$ python3 -q
>>> import numpy as np
>>> np.set_printoptions(precision=1, suppress=True, linewidth=120)
>>> K = np.load("arr.npy")
>>> K.round(1) + 0
array([[  0.5,   4.9,  -1.7,   4.4,  -0.7,  -4.5,   3.6],
       [  3. ,   5.5,   4.4,   6.9,  -5.9,   3.5,  -2. ],
       [ -8.3,  -0.2,  -0.1,   5.3,  -2.1,   1.5,  -4.1],
       [  0. ,  -1. ,  -1.4,  -3.9,  -3.1,  -0.8,   0. ],
       [-13.7,  -6.9,  -3.1,  -2.2,  -1.9,   1.9,  -6. ],
       [ -9. ,   0.2,  -5.6,   0.9,  -4.6,  -3.9,   5.1],
       [  1.9,  -3.6,  -4.2,  -8.2,   6.9,  -6.7,  -1.5],
       [ -3.6,  -0.1,  -3.2,  -0.9,  -1.8,  -3. ,   1.7],
       [ -7.7,   6.1,   2.9,  13.9,  -9.6,   4.8,  -0.8],
       [-15.9,  -2. ,  -5.7,   3.7,  -3.3,  -2.3,   1.3],
       [  6.3,   5. ,  -1.6,  -0.3,  -1.9,  -5.2,   5.8],
       [  3.9,   6.6,   1.1,   5.8,  -3.4,  -1.8,   2.8],
       [ -4.1,   2.7,  -2.2,   4. ,  -2.9,  -2.6,   2.5],
       [ 18.4,  10.5,   3.4,   1.4,  -3.4,  -3.6,   6.3],
       [ -4.4,  -1.6,  -0.1,  -0.4,  -3.8,   2. ,  -3.3],
       [ -7.2,   0.1,  -7.3,  -1.1,  -1.6,  -7.2,   6.8],
       [ -8.7,  -3.3,  -3.6,   0.9,   5.7,  -3.6,  -4.7],
       [  5.4,   6. ,   3.2,   4.8,  -5.3,   1.2,   0.6],
       [ -3.2,  -4.6,  -1. ,  -4. ,   3.3,  -0.4,  -6.9],
       [  8. ,  10. ,   1.5,   5.7,  -8.8,  -1.7,   8.1],
       [  6.1,  -0.8,  -6. ,  -9.6,   5.8, -10.3,   4.8],
       [  4.6,   9.3,   6.8,  11.4, -10.6,   5.9,  -0.5],
       [ -7.3,  -5. ,  -2.5,  -4.1,  -1.9,   0.6,  -3.8],
       [-14.7,  -4.2,  -4.7,   0.2,  -4.4,   0. ,  -1. ],
       [  7.9,   6.1,   3.1,   3.1,  -4.4,   0.3,   1. ]])
>>> C = K[[9, 12]].astype(float)
>>> for _ in range(3):
...     z = np.linalg.norm(K[:, None] - C, axis=-1).argmin(axis=1)
...     C = np.array([K[z == j].mean(axis=0) for j in range(2)])
... 
>>> z
array([1, 1, 0, 1, 0, 0, 0, 1, 1, 0, 1, 1, 1, 1, 0, 0, 0, 1, 0, 1, 1, 1, 0, 0, 1])
>>> np.bincount(z)
array([11, 14])
